In [1]: import numpy as np

In [2]: import numpy.linalg as la

In [3]: np.set_printoptions(precision=3, suppress=True, linewidth=100, legacy="1.25")

In [4]: K = np.array([[1.5, 0.0, -1.1, -1.1, 0.7, -1.3],
   ...:     [-1.6, -1.0, -0.7, -0.1, -1.1, -0.2],
   ...:     [-0.4, -2.5, -0.2, 0.5, 0.1, 0.6],
   ...:     [2.8, -0.4, 0.1, -2.4, 1.4, 0.8]])

In [5]: K
Out[5]: 
array([[ 1.5,  0. , -1.1, -1.1,  0.7, -1.3],
       [-1.6, -1. , -0.7, -0.1, -1.1, -0.2],
       [-0.4, -2.5, -0.2,  0.5,  0.1,  0.6],
       [ 2.8, -0.4,  0.1, -2.4,  1.4,  0.8]])

In [6]: x = np.array([4, 3, 2, 4, 3, 2])

In [7]: h = np.maximum(K @ x, 0)

In [8]: K.T @ h
Out[8]: array([ 17.92,  -2.56,   0.64, -15.36,   8.96,   5.12])

In [9]: np.maximum(K @ x, 0) - np.maximum(-K @ x, 0)
Out[9]: array([ -1.1, -14.9,  -6. ,   6.4])

In [10]: np.flatnonzero(h > 1e-9)
Out[10]: array([3])

In [11]: h
Out[11]: array([0. , 0. , 0. , 6.4])

In [12]: np.tanh(K @ x)
Out[12]: array([-0.8, -1. , -1. ,  1. ])

In [13]: M2 = K / np.sqrt((K ** 2).mean(axis=1, keepdims=True))

In [14]: la.matrix_rank(M2) == la.matrix_rank(K)
Out[14]: True

In [15]: la.matrix_rank(K - K.mean(axis=1, keepdims=True))
Out[15]: 4

In [16]: M2[3]
Out[16]: array([ 1.695, -0.242,  0.061, -1.453,  0.848,  0.484])

In [17]: M2 = np.array([[3, 2], [3, 2], [1, 1], [2, 0], [0, 2], [0, 1]])

In [18]: K @ M2
Out[18]: 
array([[ 1.2,  2. ],
       [-8.7, -8.3],
       [-7.9, -5.2],
       [ 2.5,  8.5]])

In [19]: np.einsum("ij->j", K)
Out[19]: array([ 2.3, -3.9, -1.9, -3.1,  1.1, -0.1])

In [20]: np.einsum("ij,ij->i", K, K)
Out[20]: array([ 6.85,  5.31,  7.07, 16.37])

In [21]: la.matrix_rank(K @ M2)
Out[21]: 2

In [22]: np.einsum("ik,kj->ij", K, M2)
Out[22]: 
array([[ 1.2,  2. ],
       [-8.7, -8.3],
       [-7.9, -5.2],
       [ 2.5,  8.5]])

In [23]: np.vstack([K, M2.T]).shape
Out[23]: (6, 6)

In [24]: x = np.array([0, -2, 1, 1, -1, 1])

In [25]: x @ K
Traceback (most recent call last):
  Cell In[25], line 1
    x @ K
ValueError: matmul: Input operand 1 has a mismatch in its core dimension 0, with gufunc signature (n?,k),(k,m?)->(n?,m?) (size 4 is different from 6)


In [26]: K @ np.ones(6)
Out[26]: array([-1.3, -4.7, -1.9,  2.3])

In [27]: la.norm(K @ x) <= la.norm(K, 2) * la.norm(x) + 1e-9
Out[27]: True

In [28]: K @ (2 * x)
Out[28]: array([-8.4,  4.2, 11.6, -4.2])

In [29]: E = np.array([[4, 12, -8, -8, -8, 12, -4, 4],
    ...:     [-1, -3, 2, 2, 2, -3, 1, -1],
    ...:     [4, 12, -8, -8, -8, 12, -4, 4],
    ...:     [5, 15, -10, -10, -10, 15, -5, 5],
    ...:     [2, 6, -4, -4, -4, 6, -2, 2],
    ...:     [2, 6, -4, -4, -4, 6, -2, 2],
    ...:     [-5, -15, 10, 10, 10, -15, 5, -5],
    ...:     [-2, -6, 4, 4, 4, -6, 2, -2]])

In [30]: rank = la.matrix_rank(E)

In [31]: rank
Out[31]: 1

In [32]: ns = la.svd(E)[2][rank:].T

In [33]: [int(la.matrix_rank(E[:i])) for i in range(1, len(E) + 1)]
Out[33]: [1, 1, 1, 1, 1, 1, 1, 1]

In [34]: np.allclose(E @ ns, 0)
Out[34]: True

In [35]: la.matrix_rank(E.T @ E), la.matrix_rank(E @ E.T)
Out[35]: (1, 1)

In [36]: U, s, VT = la.svd(E)

In [37]: V = VT[:(s > 1e-8).sum()]

In [38]: rng = np.random.default_rng(2757)

In [39]: x = E[2] + 4 * E[6] + rng.integers(2) * np.eye(8)[4]

In [40]: x
Out[40]: array([-16., -48.,  32.,  32.,  32., -48.,  16., -16.])

In [41]: np.allclose(V.T @ V @ x, x)
Out[41]: True

In [42]: la.matrix_rank(np.vstack([E, x]))
Out[42]: 1

In [43]: round(float(la.norm(E, 2) / la.norm(E)), 3)
Out[43]: 1.0

In [44]: la.cond(E) > 100
Out[44]: True

In [45]: la.matrix_rank(E, rtol=0.1)
Out[45]: 1

In [46]: data = np.loadtxt("w.csv", delimiter=",")

In [47]: data
Out[47]: 
array([[ 0.,  0., -1.,  0., -1., -1., -1.],
       [ 0.,  0.,  0., -1.,  0.,  0.,  0.],
       [-1.,  0.,  0.,  0., -1., -1., -1.],
       [ 0., -1.,  0.,  0.,  0.,  0.,  0.],
       [-1.,  0., -1.,  0.,  0., -1., -1.],
       [-1.,  0., -1.,  0., -1.,  0., -1.],
       [-1.,  0., -1.,  0., -1., -1.,  0.]])

In [48]: # splits into 2 blocks

In [49]: ang = np.radians(15)

In [50]: R = np.eye(7)

In [51]: R[1, 1] = R[2, 2] = np.cos(ang)

In [52]: R[1, 2], R[2, 1] = -np.sin(ang), np.sin(ang)

In [53]: R
Out[53]: 
array([[ 1.   ,  0.   ,  0.   ,  0.   ,  0.   ,  0.   ,  0.   ],
       [ 0.   ,  0.966, -0.259,  0.   ,  0.   ,  0.   ,  0.   ],
       [ 0.   ,  0.259,  0.966,  0.   ,  0.   ,  0.   ,  0.   ],
       [ 0.   ,  0.   ,  0.   ,  1.   ,  0.   ,  0.   ,  0.   ],
       [ 0.   ,  0.   ,  0.   ,  0.   ,  1.   ,  0.   ,  0.   ],
       [ 0.   ,  0.   ,  0.   ,  0.   ,  0.   ,  1.   ,  0.   ],
       [ 0.   ,  0.   ,  0.   ,  0.   ,  0.   ,  0.   ,  1.   ]])

In [54]: M2 = data @ R.T

In [55]: la.svd(data, compute_uv=False), la.svd(M2, compute_uv=False)
Out[55]: (array([4., 1., 1., 1., 1., 1., 1.]), array([4., 1., 1., 1., 1., 1., 1.]))

In [56]: np.abs(M2 - data).max(axis=0)
Out[56]: array([0.   , 0.259, 0.259, 0.   , 0.   , 0.   , 0.   ])

In [57]: np.round(la.det(R), 3), round(float(np.trace(R)), 3)
Out[57]: (1.0, 6.932)

In [58]: np.allclose(la.norm(data, axis=1), la.norm(M2, axis=1))
Out[58]: True
